$ python -q
>>> import numpy as np
>>> np.set_printoptions(precision=3, suppress=True, linewidth=160, legacy="1.25")
>>> J = np.loadtxt("x.csv", delimiter=",")
>>> J
array([[-0.113,  0.443, -0.154, -0.634,  0.387,  0.074, -0.423,  0.096,  0.148],
       [-0.225, -0.158, -0.878,  0.208,  0.221,  0.038,  0.007, -0.156, -0.191],
       [ 0.197,  0.508, -0.119,  0.179,  0.226, -0.501,  0.474, -0.096,  0.349],
       [ 0.478, -0.404,  0.112,  0.095,  0.644, -0.246, -0.185,  0.236, -0.147],
       [ 0.169,  0.249, -0.157,  0.43 , -0.361, -0.26 , -0.661,  0.24 ,  0.093],
       [-0.478, -0.009,  0.156,  0.428,  0.332,  0.312,  0.022,  0.411,  0.432],
       [ 0.619, -0.023, -0.29 , -0.06 , -0.138,  0.567,  0.149,  0.181,  0.366],
       [ 0.169,  0.379,  0.214,  0.375,  0.275,  0.426, -0.171, -0.541, -0.25 ],
       [-0.028, -0.389,  0.031, -0.038,  0.016, -0.12 , -0.272, -0.591,  0.638]])
>>> # orthonormal columns
>>> th = np.radians(180)
>>> Rm = np.eye(9)
>>> Rm[5, 5] = Rm[2, 2] = np.cos(th)
>>> Rm[5, 2], Rm[2, 5] = -np.sin(th), np.sin(th)
>>> Rm.round(3) + 0
array([[ 1.,  0.,  0.,  0.,  0.,  0.,  0.,  0.,  0.],
       [ 0.,  1.,  0.,  0.,  0.,  0.,  0.,  0.,  0.],
       [ 0.,  0., -1.,  0.,  0.,  0.,  0.,  0.,  0.],
       [ 0.,  0.,  0.,  1.,  0.,  0.,  0.,  0.,  0.],
       [ 0.,  0.,  0.,  0.,  1.,  0.,  0.,  0.,  0.],
       [ 0.,  0.,  0.,  0.,  0., -1.,  0.,  0.,  0.],
       [ 0.,  0.,  0.,  0.,  0.,  0.,  1.,  0.,  0.],
       [ 0.,  0.,  0.,  0.,  0.,  0.,  0.,  1.,  0.],
       [ 0.,  0.,  0.,  0.,  0.,  0.,  0.,  0.,  1.]])
>>> B = J @ Rm.T
>>> np.linalg.svd(J, compute_uv=False), np.linalg.svd(B, compute_uv=False)
(array([1., 1., 1., 1., 1., 1., 1., 1., 1.]), array([1., 1., 1., 1., 1., 1., 1., 1., 1.]))
>>> np.abs(B - J).max(axis=0)
array([0.   , 0.   , 1.755, 0.   , 0.   , 1.133, 0.   , 0.   , 0.   ])
>>> t3 = np.stack([J, -3 * J, J[::-1]])
>>> t3.shape
(3, 9, 9)
>>> np.linalg.matrix_rank(t3)
array([9, 9, 9])
>>> np.linalg.matrix_rank(t3.reshape(3, -1))
2
>>> u = np.array([0, 3, -1, -1, 0, 1, -1, 3, 2])
>>> B = J + np.outer(u, np.eye(9)[7])
>>> round(float(np.linalg.det(B) / np.linalg.det(J)), 3), round(1 + np.linalg.solve(J, u)[7], 3)
(-2.184, -2.184)
>>> B
array([[-0.113,  0.443, -0.154, -0.634,  0.387,  0.074, -0.423,  0.096,  0.148],
       [-0.225, -0.158, -0.878,  0.208,  0.221,  0.038,  0.007,  2.844, -0.191],
       [ 0.197,  0.508, -0.119,  0.179,  0.226, -0.501,  0.474, -1.096,  0.349],
       [ 0.478, -0.404,  0.112,  0.095,  0.644, -0.246, -0.185, -0.764, -0.147],
       [ 0.169,  0.249, -0.157,  0.43 , -0.361, -0.26 , -0.661,  0.24 ,  0.093],
       [-0.478, -0.009,  0.156,  0.428,  0.332,  0.312,  0.022,  1.411,  0.432],
       [ 0.619, -0.023, -0.29 , -0.06 , -0.138,  0.567,  0.149, -0.819,  0.366],
       [ 0.169,  0.379,  0.214,  0.375,  0.275,  0.426, -0.171,  2.459, -0.25 ],
       [-0.028, -0.389,  0.031, -0.038,  0.016, -0.12 , -0.272,  1.409,  0.638]])
>>> np.linalg.matrix_rank(np.linalg.inv(B) - np.linalg.inv(J), tol=1e-8)
1
